% python3 -q
>>> import numpy as np
>>> np.set_printoptions(suppress=True, linewidth=140)
>>> tidy = lambda a: np.round(a, 3) + 0
>>> E = np.loadtxt("run3.csv", delimiter=",")
>>> tidy(E)
array([[ 1.   ,  0.   ,  0.   ,  0.   ],
       [ 0.   ,  1.   ,  0.   ,  0.   ],
       [ 0.   ,  0.   , -0.743, -0.669],
       [ 0.   ,  0.   ,  0.669, -0.743]])
>>> # keeps lengths
>>> rng = np.random.default_rng(4503)
>>> idx = rng.permutation(4)
>>> idx
array([0, 3, 1, 2])
>>> Y = E[idx][:, idx]
>>> np.allclose(Y, E)
False
>>> tidy(np.trace(Y))
np.float64(0.514)
>>> tidy(np.sort(np.abs(np.linalg.eigvals(Y))))
array([1., 1., 1., 1.])
>>> tidy(Y)
array([[ 1.   ,  0.   ,  0.   ,  0.   ],
       [ 0.   , -0.743,  0.   ,  0.669],
       [ 0.   ,  0.   ,  1.   ,  0.   ],
       [ 0.   , -0.669,  0.   , -0.743]])
>>> tidy(np.linalg.det(Y)), tidy(np.linalg.det(E[idx]))
(np.float64(1.0), np.float64(1.0))
>>> vec = np.array([5, -2, 1, -3])
>>> rhs = Y @ vec
>>> c, lr = np.zeros(4), 1 / np.linalg.norm(Y, 2) ** 2
>>> for i in range(5):
...     c -= lr * Y.T @ (Y @ c - rhs)
...     if i % 1 == 0: print(i, round(np.linalg.norm(Y @ c - rhs), 3))
... 
0 0.0
1 0.0
2 0.0
3 0.0
4 0.0
>>> c
array([ 5., -2.,  1., -3.])
>>> m1 = np.loadtxt("dump.csv", delimiter=",")
>>> m1
array([[-2., -1.,  0.,  1.,  2.],
       [ 3.,  4.,  5.,  6.,  7.],
       [ 8.,  9., 10., 11., 12.],
       [13., 14., 15., 16., 17.],
       [18., 19., 20., 21., 22.],
       [23., 24., 25., 26., 27.]])
>>> Y = m1 + rng.integers(-2, 3, (6, 2)) @ rng.integers(-2, 3, (2, 5))
>>> Y
array([[-4., -2.,  1.,  1.,  3.],
       [-1.,  2.,  7.,  6.,  9.],
       [ 6.,  7., 12., 12., 13.],
       [13., 12., 17., 18., 17.],
       [16., 17., 22., 22., 23.],
       [21., 23., 26., 26., 28.]])
>>> np.linalg.matrix_rank(Y - m1, tol=1e-8)
np.int64(2)
>>> tidy(np.linalg.svd(Y - m1, compute_uv=False))
array([8.458, 3.233, 0.   , 0.   , 0.   ])
>>> np.abs(Y - m1).sum(axis=1)
array([ 5., 10.,  8.,  6.,  8.,  5.])
>>> Y - m1
array([[-2., -1.,  1.,  0.,  1.],
       [-4., -2.,  2.,  0.,  2.],
       [-2., -2.,  2.,  1.,  1.],
       [ 0., -2.,  2.,  2.,  0.],
       [-2., -2.,  2.,  1.,  1.],
       [-2., -1.,  1.,  0.,  1.]])
>>> np.unique(m1.round(6), axis=0).shape
(6, 5)
>>> tidy(m1 @ np.linalg.pinv(m1) @ m1)
array([[-2., -1.,  0.,  1.,  2.],
       [ 3.,  4.,  5.,  6.,  7.],
       [ 8.,  9., 10., 11., 12.],
       [13., 14., 15., 16., 17.],
       [18., 19., 20., 21., 22.],
       [23., 24., 25., 26., 27.]])
>>> J = np.loadtxt("layer16.csv", delimiter=",")
>>> J
array([[-0.644, -2.411,  1.903,  0.54 , -0.523],
       [ 0.667,  3.356, -2.657, -1.096,  0.846],
       [ 0.848,  2.752, -2.443, -0.983,  0.886],
       [ 2.215,  5.427, -4.955, -2.066,  1.706],
       [-0.068, -0.077, -0.039, -0.333, -0.198],
       [ 0.643,  1.314, -1.305, -0.378, -0.214],
       [-0.401, -0.034, -0.184,  0.095, -0.406],
       [-0.234, -0.582,  0.387,  0.814, -0.353],
       [ 0.655,  0.866, -0.917, -0.265,  0.409],
       [ 0.317,  1.02 , -0.283, -0.047,  0.059],
       [ 2.212,  5.941, -6.03 , -2.006,  2.445],
       [-1.284, -4.621,  4.35 ,  1.27 , -1.523],
       [ 0.639,  0.927, -0.24 ,  0.037,  0.031],
       [ 0.804,  0.808, -0.58 ,  0.054,  0.408],
       [-1.291, -4.551,  4.176,  1.092, -0.977],
       [ 1.014,  2.851, -3.278, -1.803,  0.495],
       [-0.004, -0.361,  0.426,  0.426, -0.185],
       [-1.309, -3.874,  3.822,  0.991, -1.191],
       [ 0.111,  0.83 , -0.138, -0.254, -0.264],
       [-0.355, -1.278,  1.815,  0.051, -0.637],
       [ 0.57 ,  1.005, -0.579, -0.506,  0.411],
       [-0.136,  1.608, -1.992,  0.013,  0.525],
       [-1.571, -3.525,  3.611,  1.589, -0.948],
       [ 1.075,  2.933, -3.066, -1.5  ,  1.293],
       [ 0.438,  0.794, -0.938, -0.404, -0.143],
       [ 1.023,  2.597, -1.672, -0.636,  0.862],
       [ 0.059,  0.257, -0.556, -0.796, -0.175]])
>>> gram = np.cov(J, rowvar=False)
>>> gram.shape
(5, 5)
>>> tidy(np.corrcoef(J.T))
array([[ 1.   ,  0.957, -0.943, -0.909,  0.926],
       [ 0.957,  1.   , -0.988, -0.923,  0.944],
       [-0.943, -0.988,  1.   ,  0.932, -0.944],
       [-0.909, -0.923,  0.932,  1.   , -0.875],
       [ 0.926,  0.944, -0.944, -0.875,  1.   ]])
>>> tidy(np.polyfit(J[:, 4], J[:, 0], 1))
array([0.998, 0.124])
>>> np.argsort(-J.std(axis=0).round(6), kind="stable")
array([1, 2, 3, 0, 4])
>>> tidy(np.linalg.det(E[::-1]))
np.float64(1.0)
>>> tidy(np.kron(np.eye(2, dtype=int), E))
array([[ 1.   ,  0.   ,  0.   ,  0.   ,  0.   ,  0.   ,  0.   ,  0.   ],
       [ 0.   ,  1.   ,  0.   ,  0.   ,  0.   ,  0.   ,  0.   ,  0.   ],
       [ 0.   ,  0.   , -0.743, -0.669,  0.   ,  0.   ,  0.   ,  0.   ],
       [ 0.   ,  0.   ,  0.669, -0.743,  0.   ,  0.   ,  0.   ,  0.   ],
       [ 0.   ,  0.   ,  0.   ,  0.   ,  1.   ,  0.   ,  0.   ,  0.   ],
       [ 0.   ,  0.   ,  0.   ,  0.   ,  0.   ,  1.   ,  0.   ,  0.   ],
       [ 0.   ,  0.   ,  0.   ,  0.   ,  0.   ,  0.   , -0.743, -0.669],
       [ 0.   ,  0.   ,  0.   ,  0.   ,  0.   ,  0.   ,  0.669, -0.743]])
>>> Y = np.c_[J[:, :4] @ np.array([[5, 3, 0, 1], [4, 1, 2, 4], [5, 5, 5, 0], [1, 4, 4, 0]]), np.array([-2, 0, 0, 1, 2, -2, -1, 1, 2, 1, 2, 2, 1, -1, -2, 0, 1, -2, 2, -2, 2, 2, -2, 1, 0, 2, -2])]
>>> tidy(Y)
array([[ -2.809,   7.332,   6.853, -10.288,  -2.   ],
       [  2.378, -12.312, -10.957,  14.091,   0.   ],
       [  2.05 , -10.851, -10.643,  11.856,   0.   ],
       [  5.942, -20.967, -22.185,  23.923,   1.   ],
       [ -1.176,  -1.808,  -1.681,  -0.376,   2.   ],
       [  1.568,  -4.794,  -5.409,   5.899,  -2.   ],
       [ -2.966,  -1.777,  -0.608,  -0.537,  -1.   ],
       [ -0.749,   3.907,   4.027,  -2.562,   1.   ],
       [  1.889,  -2.814,  -3.913,   4.119,   2.   ],
       [  4.203,   0.368,   0.437,   4.397,   1.   ],
       [  2.668, -25.597, -26.292,  25.976,   2.   ],
       [ -1.884,  18.357,  17.588, -19.768,   2.   ],
       [  5.74 ,   1.792,   0.802,   4.347,   1.   ],
       [  4.406,   0.536,  -1.068,   4.036,  -1.   ],
       [ -2.687,  16.824,  16.146, -19.495,  -2.   ],
       [ -1.719, -17.709, -17.9  ,  12.418,   0.   ],
       [  1.092,   3.461,   3.112,  -1.448,   1.   ],
       [ -1.94 ,  15.273,  15.326, -16.805,  -2.   ],
       [  2.931,  -0.543,  -0.046,   3.431,   2.   ],
       [  2.239,   6.936,   6.723,  -5.467,  -2.   ],
       [  3.469,  -2.204,  -2.909,   4.59 ,   2.   ],
       [ -4.195,  -8.708,  -6.692,   6.296,   2.   ],
       [ -2.311,  16.173,  17.361, -15.671,  -2.   ],
       [  0.277, -15.172, -15.464,  12.807,   1.   ],
       [  0.272,  -4.198,  -4.718,   3.614,   0.   ],
       [  6.507,  -5.238,  -5.71 ,  11.411,   2.   ],
       [ -2.253,  -5.53 ,  -5.45 ,   1.087,  -2.   ]])
>>> np.linalg.matrix_rank(np.c_[J, Y])
np.int64(6)
>>> tidy(np.linalg.norm(np.linalg.qr(J)[0].T @ Y, axis=0) ** 2 / ((Y ** 2).sum(axis=0) + 1e-12))
array([1.   , 1.   , 1.   , 1.   , 0.282])
>>> tidy(np.linalg.lstsq(J, Y[:, 0])[0])
array([5., 4., 5., 1., 0.])
>>> A = np.array([[2, 0, 0, 0, 0, 0, 0],
...     [2, 0, 0, 0, 0, 0, 0],
...     [0, 2, 1, 0, 0, 0, 0],
...     [2, 0, 2, 2, 0, 0, 0],
...     [1, 2, 1, 0, 0, 0, 0],
...     [0, 0, 0, 0, 1, 1, 0],
...     [1, 2, 2, 2, 0, 2, 0]])
>>> np.linalg.matrix_rank(A - A[0, 0] * np.eye(7))
np.int64(6)
>>> tidy(np.sort(np.linalg.eigvals(A)))
array([0., 0., 0., 1., 1., 2., 2.])
>>> np.linalg.lstsq(A[:-1].T, A[-1])[2]
np.int32(4)
>>> tidy(np.trace(np.linalg.pinv(A) @ A))
np.float64(5.0)
>>> tidy(A @ np.linalg.pinv(A) @ A)
array([[2., 0., 0., 0., 0., 0., 0.],
       [2., 0., 0., 0., 0., 0., 0.],
       [0., 2., 1., 0., 0., 0., 0.],
       [2., 0., 2., 2., 0., 0., 0.],
       [1., 2., 1., 0., 0., 0., 0.],
       [0., 0., 0., 0., 1., 1., 0.],
       [1., 2., 2., 2., 0., 2., 0.]])
>>> f = np.array([1, 0, 1])
>>> data = np.outer(rng.normal(size=37), f) + 0.1 * rng.normal(size=(37, 3))
>>> tidy(data)
array([[ 1.275, -0.167,  1.186],
       [ 0.437,  0.046,  0.453],
       [-0.834,  0.001, -1.056],
       [ 0.008,  0.148,  0.072],
       [-0.696,  0.023, -0.735],
       [-0.427, -0.18 , -0.355],
       [ 0.592,  0.031,  0.647],
       [-2.471, -0.116, -2.276],
       [ 0.746,  0.214,  0.834],
       [ 1.231,  0.013,  1.182],
       [ 0.225, -0.064,  0.112],
       [ 0.589, -0.128,  0.368],
       [ 0.953, -0.252,  0.904],
       [ 0.628,  0.035,  0.727],
       [ 0.55 ,  0.09 ,  0.413],
       [-1.135,  0.083, -1.356],
       [ 0.706,  0.14 ,  0.773],
       [-0.288,  0.013, -0.072],
       [ 1.617, -0.068,  1.542],
       [ 0.699,  0.098,  0.899],
       [-0.618,  0.053, -0.847],
       [ 1.844,  0.079,  1.695],
       [ 0.799,  0.003,  1.005],
       [-0.558,  0.144, -0.783],
       [-0.635, -0.071, -0.637],
       [-0.634,  0.192, -0.732],
       [-0.792, -0.053, -1.059],
       [ 0.238,  0.101,  0.535],
       [-1.32 ,  0.056, -1.221],
       [-1.112,  0.043, -1.356],
       [-2.027, -0.107, -1.944],
       [ 0.81 ,  0.124,  0.928],
       [ 0.486, -0.004,  0.649],
       [-0.098,  0.058, -0.084],
       [-0.842,  0.095, -0.822],
       [ 0.109, -0.071,  0.098],
       [ 1.291, -0.019,  1.152]])
>>> Xc = data - data.mean(axis=0)
>>> V = np.linalg.svd(Xc)[2][:1]
>>> Y = Xc - Xc @ V.T @ V
>>> tidy((Xc @ V.T).std(axis=0))
array([1.387])
>>> tidy(np.linalg.norm(Y) / np.linalg.norm(Xc))
np.float64(0.106)
>>> tidy(np.diag(V.T @ V))
array([0.492, 0.   , 0.508])
